$ ipython --no-banner

In [1]: import numpy as np

In [2]: np.set_printoptions(precision=4, suppress=True, linewidth=120, sign=" ")

In [3]: K = np.load("mat.npy")

In [4]: print(K)
[[ 1  0  0  0]
 [ 0  2  2  0]
 [ 0  2  1  0]
 [ 0  0  0  0]]

In [5]: # rank 3

In [6]: Uu, sigma, Vt = np.linalg.svd(K)

In [7]: print(sigma)
[ 3.5616  1.      0.5616  0.    ]

In [8]: M2 = Uu[:, :3] @ np.diag(sigma[:3]) @ Vt[:3]

In [9]: print(M2)
[[ 1.  0.  0.  0.]
 [ 0.  2.  2.  0.]
 [ 0.  2.  1.  0.]
 [ 0.  0.  0.  0.]]

In [10]: print(np.linalg.matrix_rank(K, rtol=0.05))
3

In [11]: print(round(np.linalg.norm(K - M2, 2), 4), sigma[3])
0.0 0.0

In [12]: print(np.linalg.matrix_rank(M2))
3

In [13]: print(round(float(np.abs(K - M2).max()), 4))
0.0

In [14]: Uu, sigma, Vt = np.linalg.svd(M2)

In [15]: V = Vt[:(sigma > 1e-8).sum()]

In [16]: rng = np.random.default_rng(5906)

In [17]: vec = M2[3] + -3 * M2[0] + rng.integers(2) * np.eye(4)[1]

In [18]: print(vec)
[-3.  0.  0.  0.]

In [19]: print(np.allclose(V.T @ V @ vec, vec))
True

In [20]: print(np.linalg.matrix_rank(np.vstack([M2, vec])))
3

In [21]: def softmax(z):
    ...:     e = np.exp(z - z.max(axis=-1, keepdims=True))
    ...:     return e / e.sum(axis=-1, keepdims=True)
    ...: 

In [22]: print(softmax(K).sum(axis=1))
[ 1.  1.  1.  1.]

In [23]: print(softmax(K[0] + 3))
[ 0.4754  0.1749  0.1749  0.1749]

In [24]: print(softmax(K[0]))
[ 0.4754  0.1749  0.1749  0.1749]

In [25]: S = K @ K.T / np.sqrt(4)

In [26]: print(softmax(S).round(6).argmax(axis=1))
[ 0  1  1  0]

In [27]: print(softmax(S + np.triu(np.full(S.shape, -np.inf), 1)))
[[ 1.      0.      0.      0.    ]
 [ 0.018   0.982   0.      0.    ]
 [ 0.0301  0.6037  0.3662  0.    ]
 [ 0.25    0.25    0.25    0.25  ]]

In [28]: lab = rng.permutation(4)

In [29]: print(lab)
[ 0  1  3  2]

In [30]: M2 = K[lab][:, lab]

In [31]: print(np.trace(M2))
4

In [32]: print(np.diag(M2))
[ 1  2  0  1]

In [33]: print(M2)
[[ 1  0  0  0]
 [ 0  2  0  2]
 [ 0  0  0  0]
 [ 0  2  0  1]]

In [34]: evals, V = np.linalg.eigh(K)

In [35]: vec = np.array([2, -3, -1, 1])

In [36]: print(vec @ K @ vec)
35

In [37]: print((np.sign(V[:, -1].round(6)) == np.sign(V[0, -1].round(6))).astype(int))
[ 1  0  0  1]

In [38]: print(V * np.abs(evals) @ V.T)
[[ 1.      0.      0.      0.    ]
 [ 0.      2.4254  1.4552  0.    ]
 [ 0.      1.4552  1.6977  0.    ]
 [ 0.      0.      0.      0.    ]]

In [39]: arr = np.loadtxt("block9.csv", delimiter=",")

In [40]: print(arr)
[[  0.3   1.7   0.1  16. ]
 [  0.1   1.   -1.7  -6. ]
 [ -1.2  -1.9   1.7 -16. ]
 [ -0.5   1.1   0.5  28. ]
 [  0.8  -1.1  -1.1 -30. ]]

In [41]: W1 = np.array([[0, 3], [5, 0], [4, 2], [1, 2]])

In [42]: coef = np.array([2, -2])

In [43]: act = np.maximum(arr @ W1 + coef, 0)

In [44]: print((act > 0).astype(int))
[[ 1  1]
 [ 0  0]
 [ 0  0]
 [ 1  1]
 [ 0  0]]

In [45]: print(act)
[[ 26.9  31.1]
 [  0.    0. ]
 [  0.    0. ]
 [ 37.5  53.5]
 [  0.    0. ]]

In [46]: print(np.linalg.matrix_rank(act))
2

In [47]: print((act > 0).mean(axis=0))
[ 0.4  0.4]

In [48]: W2 = np.array([[5, -4], [-4, 5]])

In [49]: print(W1 @ W2)
[[-12  15]
 [ 25 -20]
 [ 12  -6]
 [ -3   6]]

In [50]: print(act @ W2)
[[ 10.1  47.9]
 [  0.    0. ]
 [  0.    0. ]
 [-26.5 117.5]
 [  0.    0. ]]

In [51]: print((act @ W2).round(6).argmax(axis=1))
[ 1  0  0  1  0]

In [52]: print(round(float(np.linalg.norm(arr[0], 1)), 4), np.round(np.linalg.norm(arr[0], np.inf), 4))
18.1 16.0

In [53]: print(round(float(np.linalg.norm(arr, 2)), 4))
47.3129

In [54]: print(round(float(np.linalg.norm(arr) ** 2 / np.linalg.norm(arr, 2) ** 2), 4))
1.0058

In [55]: print(round(np.linalg.norm(arr[0] - arr[3]), 4))
12.0482

In [56]: print(round(float(np.linalg.norm(arr, "nuc")), 4))
52.3593

In [57]: print(round(float(np.linalg.norm(arr, 2) / np.linalg.norm(arr)), 4))
0.9971

In [58]: print(round(np.log10(np.linalg.cond(arr))))
2

In [59]: print(np.argsort(-np.linalg.norm(arr, axis=0).round(6), kind="stable")[:3])
[ 3  1  2]

In [60]: M = np.loadtxt("data.csv", delimiter=",")

In [61]: print(M)
[[ -5.0285 -11.7727  -4.7658]
 [ -0.3404 -15.6516 -25.0327]
 [  5.3295   2.6597 -10.4228]
 [  4.4804  12.4166   4.6352]]

In [62]: vec = np.array([2, -1, 1])

In [63]: h = np.maximum(M @ vec, 0)

In [64]: print(np.maximum(M @ (3 * vec), 0))
[ 0.      0.      0.      3.5382]

In [65]: print(np.tanh(M @ vec))
[-0.9955 -1.     -0.9844  0.8273]

In [66]: print(np.flatnonzero(h > 1e-9))
[ 3]

In [67]: print(M.T @ h)
[  5.2842  14.6441   5.4668]

In [68]: A = np.load("a.npy")

In [69]: print(A)
[[ 1.3  3.   0.   2. ]
 [ 5.   3.3  1.   5. ]
 [ 1.   2.   1.3  3. ]
 [ 1.   3.   0.   2.3]]

In [70]: lab = rng.permutation(4)

In [71]: print(lab)
[ 2  0  3  1]

In [72]: M2 = A[lab][:, lab]

In [73]: print(np.sort(np.abs(np.linalg.eigvals(M2))))
[ 0.3     1.0005  2.1479  9.0474]

In [74]: print(M2)
[[ 1.3  1.   3.   2. ]
 [ 0.   1.3  2.   3. ]
 [ 0.   1.   2.3  3. ]
 [ 1.   5.   5.   3.3]]

In [75]: print(np.allclose(A, A.T))
False

In [76]: print((A + A.T) / 2)
[[ 1.3  4.   0.5  1.5]
 [ 4.   3.3  1.5  4. ]
 [ 0.5  1.5  1.3  1.5]
 [ 1.5  4.   1.5  2.3]]

In [77]: np.linalg.determinant(A)
Traceback (most recent call last):
  Cell In[77], line 1
    np.linalg.determinant(A)
AttributeError: module 'numpy.linalg' has no attribute 'determinant'


In [78]: print(A @ A)
[[ 18.69  19.8    3.    22.2 ]
 [ 29.    42.89   4.6   41.  ]
 [ 15.6   21.2    3.69  22.8 ]
 [ 18.6   19.8    3.    22.29]]

In [79]: print(round(np.linalg.det(A), 4))
-5.8329

In [80]: P = np.triu(np.array([[0, 3, 0, 2], [3, 1, 3, 1], [0, 1, 2, -2], [0, -1, -3, 0]]), 1) + np.eye(4)

In [81]: M2 = P @ A @ np.linalg.inv(P)

In [82]: print(round(np.linalg.det(M2), 4))
-5.8329

In [83]: print(np.poly(M2))
[  1.      -8.2    -10.16    23.202   -5.8329]

In [84]: G = A.T @ A

In [85]: print(np.diag(G))
[ 28.69  32.89   2.69  43.29]

In [86]: print(np.linalg.svd(A, compute_uv=False) ** 2)
[ 100.1083    5.415     2.0055    0.0313]

In [87]: print(np.linalg.matrix_rank(G))
4

In [88]: print(G)
[[ 28.69  25.4    6.3   32.9 ]
 [ 25.4   32.89   5.9   35.4 ]
 [  6.3    5.9    2.69   8.9 ]
 [ 32.9   35.4    8.9   43.29]]

In [89]: print((A @ A.T).shape)
(4, 4)

In [90]: print(np.linalg.eigvalsh(G)[::-1])
[ 100.1083    5.415     2.0055    0.0313]

In [91]: print(round(float(np.linalg.norm(A) ** 2 / np.linalg.norm(A, 2) ** 2), 4))
1.0744

In [92]: print(round(np.linalg.norm(A, 2), 4))
10.0054

In [93]: print(np.linalg.norm(A, axis=1).argmax())
1

In [94]: print(round(np.linalg.norm(A[3], 1), 4), round(float(np.linalg.norm(A[3], np.inf)), 4))
6.3 3.0

In [95]: mat = np.loadtxt("m.csv", delimiter=",")

In [96]: print(mat)
[[-1.  3. -1.  1.  8.]
 [ 3.  3.  0.  1.  0.]
 [-3. -2. -1.  0. -5.]
 [ 0.  0. -3.  1.  3.]
 [ 0.  0.  0.  0.  3.]]

In [97]: T = np.stack([mat, -3 * mat, mat[::-1]])

In [98]: print(np.einsum("bij,cij->bc", T, T))
[[ 162. -486.   89.]
 [-486. 1458. -267.]
 [  89. -267.  162.]]

In [99]: print(np.linalg.matrix_rank(T))
[ 5  5  5]

In [100]: print(np.linalg.matrix_rank(T.reshape(3, -1)))
2

In [101]: print(np.linalg.det(T))
[  -45. 10935.   -45.]
